$ python3 -q
>>> import numpy as np
>>> import numpy.linalg as la
>>> np.set_printoptions(precision=3, suppress=True, linewidth=200)
>>> rd = lambda a: np.round(a, 3) + 0
>>> W0 = np.load("block13.npy")
>>> W0
array([[ 3,  2,  0,  4],
       [-5,  2,  9,  8],
       [ 9, -4, 12,  8],
       [-1, -4, -5, -2]])
>>> M2 = W0[0, 0] * W0[1:] - np.outer(W0[1:, 0], W0[0])
>>> M2
array([[  0,  16,  27,  44],
       [  0, -30,  36, -12],
       [  0, -10, -15,  -2]])
>>> print(rd(W0[:, 0] / W0[0, 0]))
[ 1.    -1.667  3.    -0.333]
>>> print(np.flatnonzero(~M2.round(6).any(axis=1)))
[]
>>> K = np.load("arr.npy")
>>> print(K)
[[0. 1. 1.]
 [1. 0. 0.]
 [1. 0. 0.]]
>>> # rows and columns are dependent
>>> rd(np.sort(np.abs(la.eigvals(K))))
array([0.   , 1.414, 1.414])
>>> np.allclose(K @ K.T, K.T @ K)
True
>>> K @ K
array([[2., 0., 0.],
       [0., 1., 1.],
       [0., 1., 1.]])
>>> np.trace(K)
np.float64(0.0)
>>> (K + K.T) / 2
array([[0., 1., 1.],
       [1., 0., 0.],
       [1., 0., 0.]])
>>> J = np.array([[2, 1, 2, 2], [1, -1, 0, -1], [-1, -2, 2, 1], [1, -1, -1, 2]])
>>> J[-1] = J[0] + 4 * J[1]
>>> J
array([[ 2,  1,  2,  2],
       [ 1, -1,  0, -1],
       [-1, -2,  2,  1],
       [ 6, -3,  2, -2]])
>>> left, s, vt = la.svd(J)
>>> np.argmax(s[:-1] / (s[1:] + 1e-6)) + 1
np.int64(3)
>>> M2 = left[:, :3] @ np.diag(s[:3]) @ vt[:3]
>>> print(rd(np.abs(J - M2).max()))
0.0
>>> rd(M2)
array([[ 2.,  1.,  2.,  2.],
       [ 1., -1.,  0., -1.],
       [-1., -2.,  2.,  1.],
       [ 6., -3.,  2., -2.]])
>>> M2 = np.array([[2, 2], [2, 0]])
>>> cent = np.array([[1, 5], [2, 4]])
>>> A = np.kron(M2, cent)
>>> A
array([[ 2, 10,  2, 10],
       [ 4,  8,  4,  8],
       [ 2, 10,  0,  0],
       [ 4,  8,  0,  0]])
>>> M2 = np.array([[2, -1, 2], [3, -3, 0]])
>>> cent = np.kron(M2, A)
>>> cent
array([[  4,  20,   4,  20,  -2, -10,  -2, -10,   4,  20,   4,  20],
       [  8,  16,   8,  16,  -4,  -8,  -4,  -8,   8,  16,   8,  16],
       [  4,  20,   0,   0,  -2, -10,   0,   0,   4,  20,   0,   0],
       [  8,  16,   0,   0,  -4,  -8,   0,   0,   8,  16,   0,   0],
       [  6,  30,   6,  30,  -6, -30,  -6, -30,   0,   0,   0,   0],
       [ 12,  24,  12,  24, -12, -24, -12, -24,   0,   0,   0,   0],
       [  6,  30,   0,   0,  -6, -30,   0,   0,   0,   0,   0,   0],
       [ 12,  24,   0,   0, -12, -24,   0,   0,   0,   0,   0,   0]])
>>> la.matrix_rank(cent)
np.int64(8)
